% ipython --no-banner

In [1]: import numpy as np

In [2]: np.set_printoptions(suppress=True, linewidth=100)

In [3]: def rd(a):
   ...:     return np.round(a, 2) + 0
   ...: 

In [4]: K = np.load("run6.npy")

In [5]: K
Out[5]: 
array([[-0.2, -0.5, -1.1,  1.1, -0.7],
       [ 1.7, -1.5, -0.9, -1.3,  2.3],
       [ 0.3,  2.5, -0.2,  0.1, -0.2],
       [-0.3,  0.5, -1.3, -1.6,  1. ],
       [ 0.6, -3. ,  1.5,  1.1, -0.3],
       [ 0.5, -0.5, -0.8, -0.2, -0.1],
       [-0.2, -1.5, -1. ,  0.4,  1.5],
       [-1.6,  9.5,  0.5, -0.6,  0.6]])

In [6]: x0 = np.array([2, 2, 0, 2, 1])

In [7]: y = K @ x0

In [8]: rd(np.linalg.pinv(K) @ K)
Out[8]: 
array([[1., 0., 0., 0., 0.],
       [0., 1., 0., 0., 0.],
       [0., 0., 1., 0., 0.],
       [0., 0., 0., 1., 0.],
       [0., 0., 0., 0., 1.]])

In [9]: rng = np.random.default_rng(68)

In [10]: y = y + 0.3 * rng.normal(size=8)

In [11]: rd(y)
Out[11]: array([ 0.66,  0.36,  5.81, -1.8 , -2.5 , -0.26, -1.09, 15.3 ])

In [12]: b, *_ = np.linalg.lstsq(K, y)

In [13]: rd(np.linalg.norm(y - K @ b))
Out[13]: np.float64(0.54)

In [14]: rd(K.T @ (y - K @ b))
Out[14]: array([0., 0., 0., 0., 0.])

In [15]: x0 = np.array([2, 0, 2, 1, 0])

In [16]: h = np.maximum(K @ x0, 0)

In [17]: rd(np.tanh(K @ x0))
Out[17]: array([-0.91,  0.29,  0.29, -1.  ,  1.  , -0.66, -0.96, -0.99])

In [18]: rd(h)
Out[18]: array([0. , 0.3, 0.3, 0. , 5.3, 0. , 0. , 0. ])

In [19]: np.flatnonzero(h > 1e-9)
Out[19]: array([1, 2, 4])

In [20]: t3 = np.stack([K, 4 * K, K[::-1]])

In [21]: np.linalg.matrix_rank(t3.reshape(3, -1))
Out[21]: np.int64(2)

In [22]: np.linalg.matrix_rank(t3)
Out[22]: array([5, 5, 5])

In [23]: J = np.load("block3.npy")

In [24]: rd(J)
Out[24]: 
array([[-0.52, -1.88,  0.26,  3.44, -1.73,  2.03,  0.83, -0.25, -1.08,  0.45],
       [-0.78, -0.82, -0.84, -0.87, -0.23, -0.86, -1.88,  1.18, -2.95,  2.8 ],
       [ 1.3 , -2.25, -2.17,  0.  ,  2.32, -0.18,  1.36, -1.62,  0.87,  1.7 ],
       [-1.3 ,  1.07, -1.55, -1.09, -0.47,  0.37,  1.3 , -2.87, -2.53, -1.36],
       [-0.78,  0.83, -3.41, -0.35, -2.05,  1.32, -0.91,  0.63,  2.13,  0.49],
       [ 1.56, -2.61, -1.04, -0.28, -1.15, -1.31, -1.72,  0.03, -0.48, -2.9 ],
       [-0.26,  1.3 , -1.58,  2.19,  3.01,  0.73, -1.46,  1.09, -0.95, -1.44],
       [-1.56, -1.4 ,  1.32, -1.3 ,  1.06,  2.53, -2.51, -1.65,  0.79, -0.14],
       [ 3.89,  1.5 ,  0.24, -0.27, -0.57,  1.97, -1.01, -0.87, -0.94,  0.77],
       [-0.26,  1.06,  0.23,  2.1 , -0.56, -2.39, -2.01, -2.76,  0.89,  0.93]])

In [25]: x0 = np.array([1, -1, -2, 1, -1, 2, 0, 2, 2, -1])

In [26]: h = np.maximum(J @ x0, 0)

In [27]: np.flatnonzero(h > 1e-9)
Out[27]: array([0, 2, 4, 5, 6, 8])

In [28]: rd(J.T @ h)
Out[28]: array([  3.56, -14.72, -64.95,  25.4 , -33.7 ,  30.91, -23.43,   7.1 ,  16.62,  -9.38])

In [29]: C2 = J.T @ J

In [30]: rd(C2)
Out[30]: 
array([[25.,  0.,  0.,  0.,  0.,  0.,  0.,  0.,  0.,  0.],
       [ 0., 25.,  0.,  0.,  0.,  0.,  0.,  0.,  0.,  0.],
       [ 0.,  0., 25.,  0.,  0.,  0.,  0.,  0.,  0.,  0.],
       [ 0.,  0.,  0., 25.,  0.,  0.,  0.,  0.,  0.,  0.],
       [ 0.,  0.,  0.,  0., 25.,  0.,  0.,  0.,  0.,  0.],
       [ 0.,  0.,  0.,  0.,  0., 25.,  0.,  0.,  0.,  0.],
       [ 0.,  0.,  0.,  0.,  0.,  0., 25.,  0.,  0.,  0.],
       [ 0.,  0.,  0.,  0.,  0.,  0.,  0., 25.,  0.,  0.],
       [ 0.,  0.,  0.,  0.,  0.,  0.,  0.,  0., 25.,  0.],
       [ 0.,  0.,  0.,  0.,  0.,  0.,  0.,  0.,  0., 25.]])

In [31]: (J @ J.T).shape
Out[31]: (10, 10)

In [32]: np.linalg.matrix_rank(C2)
Out[32]: np.int64(10)

In [33]: rd(J @ J.T)
Out[33]: 
array([[25.,  0.,  0.,  0.,  0.,  0.,  0.,  0.,  0.,  0.],
       [ 0., 25.,  0.,  0.,  0.,  0.,  0.,  0.,  0.,  0.],
       [ 0.,  0., 25.,  0.,  0.,  0.,  0.,  0.,  0.,  0.],
       [ 0.,  0.,  0., 25.,  0.,  0.,  0.,  0.,  0.,  0.],
       [ 0.,  0.,  0.,  0., 25.,  0.,  0.,  0.,  0.,  0.],
       [ 0.,  0.,  0.,  0.,  0., 25.,  0.,  0.,  0.,  0.],
       [ 0.,  0.,  0.,  0.,  0.,  0., 25.,  0.,  0.,  0.],
       [ 0.,  0.,  0.,  0.,  0.,  0.,  0., 25.,  0.,  0.],
       [ 0.,  0.,  0.,  0.,  0.,  0.,  0.,  0., 25.,  0.],
       [ 0.,  0.,  0.,  0.,  0.,  0.,  0.,  0.,  0., 25.]])

In [34]: rd(np.linalg.pinv(J))
Out[34]: 
array([[-0.02, -0.03,  0.05, -0.05, -0.03,  0.06, -0.01, -0.06,  0.16, -0.01],
       [-0.08, -0.03, -0.09,  0.04,  0.03, -0.1 ,  0.05, -0.06,  0.06,  0.04],
       [ 0.01, -0.03, -0.09, -0.06, -0.14, -0.04, -0.06,  0.05,  0.01,  0.01],
       [ 0.14, -0.03,  0.  , -0.04, -0.01, -0.01,  0.09, -0.05, -0.01,  0.08],
       [-0.07, -0.01,  0.09, -0.02, -0.08, -0.05,  0.12,  0.04, -0.02, -0.02],
       [ 0.08, -0.03, -0.01,  0.01,  0.05, -0.05,  0.03,  0.1 ,  0.08, -0.1 ],
       [ 0.03, -0.08,  0.05,  0.05, -0.04, -0.07, -0.06, -0.1 , -0.04, -0.08],
       [-0.01,  0.05, -0.06, -0.11,  0.03,  0.  ,  0.04, -0.07, -0.03, -0.11],
       [-0.04, -0.12,  0.03, -0.1 ,  0.09, -0.02, -0.04,  0.03, -0.04,  0.04],
       [ 0.02,  0.11,  0.07, -0.05,  0.02, -0.12, -0.06, -0.01,  0.03,  0.04]])

In [35]: rd(J.T @ J)
Out[35]: 
array([[25.,  0.,  0.,  0.,  0.,  0.,  0.,  0.,  0.,  0.],
       [ 0., 25.,  0.,  0.,  0.,  0.,  0.,  0.,  0.,  0.],
       [ 0.,  0., 25.,  0.,  0.,  0.,  0.,  0.,  0.,  0.],
       [ 0.,  0.,  0., 25.,  0.,  0.,  0.,  0.,  0.,  0.],
       [ 0.,  0.,  0.,  0., 25.,  0.,  0.,  0.,  0.,  0.],
       [ 0.,  0.,  0.,  0.,  0., 25.,  0.,  0.,  0.,  0.],
       [ 0.,  0.,  0.,  0.,  0.,  0., 25.,  0.,  0.,  0.],
       [ 0.,  0.,  0.,  0.,  0.,  0.,  0., 25.,  0.,  0.],
       [ 0.,  0.,  0.,  0.,  0.,  0.,  0.,  0., 25.,  0.],
       [ 0.,  0.,  0.,  0.,  0.,  0.,  0.,  0.,  0., 25.]])

In [36]: rd(np.linalg.svd(J, compute_uv=False))
Out[36]: array([5., 5., 5., 5., 5., 5., 5., 5., 5., 5.])

In [37]: rd(np.linalg.norm(J, axis=0))
Out[37]: array([5., 5., 5., 5., 5., 5., 5., 5., 5., 5.])

In [38]: t3 = np.stack([J, 4 * J, J[::-1]])

In [39]: rd(np.einsum("bij,cij->bc", t3, t3))
Out[39]: 
array([[ 250., 1000.,    0.],
       [1000., 4000.,    0.],
       [   0.,    0.,  250.]])

In [40]: t3.shape
Out[40]: (3, 10, 10)

In [41]: x0 = np.array([2, 1, 0, 2, 1, -2, 0, 1, 2, -2])

In [42]: rd(J @ x0)
Out[42]: array([ -5.15, -12.95,  -0.26, -10.13,  -2.22,   6.27,   8.79, -10.91,  -0.05,   6.13])

In [43]: (J @ x0).argmax()
Out[43]: np.int64(6)

In [44]: rd((J * x0).sum(axis=1))
Out[44]: array([ -5.15, -12.95,  -0.26, -10.13,  -2.22,   6.27,   8.79, -10.91,  -0.05,   6.13])

In [45]: np.linalg.norm(J @ x0) <= np.linalg.norm(J, 2) * np.linalg.norm(x0) + 1e-9
Out[45]: np.True_

In [46]: rd(J @ np.ones(10))
Out[46]: array([ 1.55, -5.25,  1.32, -8.44, -2.1 , -9.89,  2.63, -2.87,  4.71, -2.76])

In [47]: rd(np.einsum("ij,j->i", J, x0))
Out[47]: array([ -5.15, -12.95,  -0.26, -10.13,  -2.22,   6.27,   8.79, -10.91,  -0.05,   6.13])

In [48]: rd(J @ np.eye(10)[6])
Out[48]: array([ 0.83, -1.88,  1.36,  1.3 , -0.91, -1.72, -1.46, -2.51, -1.01, -2.01])

In [49]: M2 = np.array([[1, 1, 2, 1, 2],
    ...:     [0, 0, 0, 0, 0],
    ...:     [1, 2, 0, 1, 2],
    ...:     [1, 2, 1, 0, 1],
    ...:     [0, 2, 2, 2, 2]])

In [50]: F = np.tril(M2)

In [51]: F
Out[51]: 
array([[1, 0, 0, 0, 0],
       [0, 0, 0, 0, 0],
       [1, 2, 0, 0, 0],
       [1, 2, 1, 0, 0],
       [0, 2, 2, 2, 2]])

In [52]: np.linalg.lstsq(F[:-1].T, F[-1])[2]
Out[52]: np.int32(3)

In [53]: rd(np.trace(np.linalg.pinv(F) @ F))
Out[53]: np.float64(4.0)

In [54]: rd(F @ np.linalg.pinv(F) @ F)
Out[54]: 
array([[1., 0., 0., 0., 0.],
       [0., 0., 0., 0., 0.],
       [1., 2., 0., 0., 0.],
       [1., 2., 1., 0., 0.],
       [0., 2., 2., 2., 2.]])

In [55]: np.allclose(F[:-1].T @ np.linalg.lstsq(F[:-1].T, F[-1])[0], F[-1])
Out[55]: False
